% python3 -q
>>> import numpy as np
>>> np.set_printoptions(suppress=True, linewidth=200)
>>> K = np.loadtxt("dump.csv", delimiter=",")
>>> K
array([[ 0.9, -0.7,  1.3,  1.9, -1.8, -2.5, -1.4,  0.4, -1.1],
       [-0.5, -0.9, -0.2,  0.2, -1.3, -1.2,  0.6,  0.8, -0.4],
       [-0.7, -0.1, -0.2,  0.8, -0.9, -0.3,  0. ,  0.9,  1.3],
       [ 0.1,  0.4, -1.7,  1.1,  2.2,  0.8,  0.4, -0.6, -0.6],
       [ 0.6, -1.4, -0.8,  2.3, -0.4, -0.2, -1.2,  0.9,  0.7],
       [ 0. , -0.4,  1.4,  0.8,  0. ,  0. , -2.1,  0.4,  0.1],
       [-1.3, -0.5,  0.2,  0.5, -0.9,  1.8,  0.5,  0.8,  1. ],
       [-1.5,  1.1, -0.3,  0.4,  0.5,  0. , -1.5,  0.4, -0.6],
       [-1.7, -0.6,  1. ,  0. ,  1.2,  0.5, -0.8,  1.4, -1.4],
       [ 0.3, -1.3,  0.8,  0.3,  1. , -0.6,  1.3, -0.5, -0.9]])
>>> x = np.array([1, 3, 2, 1, 0, 0, 0, 1, 2])
>>> h = np.maximum(K @ x, 0)
>>> np.round(K.T @ h, 2)
array([-3.05, -2.11,  5.51,  8.34, -5.72, -3.  , -9.15,  5.45,  2.84])
>>> h.round(2)
array([1.5, 0. , 2.9, 0. , 0. , 3. , 0.9, 0.8, 0. , 0. ])
>>> np.flatnonzero(h > 1e-9)
array([0, 2, 5, 6, 7])
>>> np.round(np.tanh(K @ x), 2)
array([ 0.91, -1.  ,  0.99, -0.99, -0.54,  1.  ,  0.72,  0.66, -0.99, -1.  ])
>>> K * (h > 1e-9)[:, None]
array([[ 0.9, -0.7,  1.3,  1.9, -1.8, -2.5, -1.4,  0.4, -1.1],
       [-0. , -0. , -0. ,  0. , -0. , -0. ,  0. ,  0. , -0. ],
       [-0.7, -0.1, -0.2,  0.8, -0.9, -0.3,  0. ,  0.9,  1.3],
       [ 0. ,  0. , -0. ,  0. ,  0. ,  0. ,  0. , -0. , -0. ],
       [ 0. , -0. , -0. ,  0. , -0. , -0. , -0. ,  0. ,  0. ],
       [ 0. , -0.4,  1.4,  0.8,  0. ,  0. , -2.1,  0.4,  0.1],
       [-1.3, -0.5,  0.2,  0.5, -0.9,  1.8,  0.5,  0.8,  1. ],
       [-1.5,  1.1, -0.3,  0.4,  0.5,  0. , -1.5,  0.4, -0.6],
       [-0. , -0. ,  0. ,  0. ,  0. ,  0. , -0. ,  0. , -0. ],
       [ 0. , -0. ,  0. ,  0. ,  0. , -0. ,  0. , -0. , -0. ]])
>>> f = np.array([3, 3])
>>> np.round(np.cross(K[0, :3], K[1, :3]), 2)
array([ 1.31, -0.47, -1.16])
>>> mat = np.load("sample14.npy")
>>> mat
array([[  4, -10,  -6, -14],
       [-10,  25,  15,  35],
       [ -6,  15,   9,  21],
       [-14,  35,  21,  49]])
>>> # symmetric
>>> blk = np.stack([mat, -1 * mat, mat[::-1]])
>>> np.einsum("bij,cij->bc", blk, blk)
array([[ 7569, -7569,   174],
       [-7569,  7569,  -174],
       [  174,  -174,  7569]])
>>> np.linalg.matrix_rank(blk)
array([1, 1, 1])
>>> (blk @ mat.T).shape
(3, 4, 4)
>>> np.linalg.matrix_rank(blk.reshape(3, -1))
np.int64(2)
>>> blk.sum(axis=0)
array([[-14,  35,  21,  49],
       [ -6,  15,   9,  21],
       [-10,  25,  15,  35],
       [  4, -10,  -6, -14]])
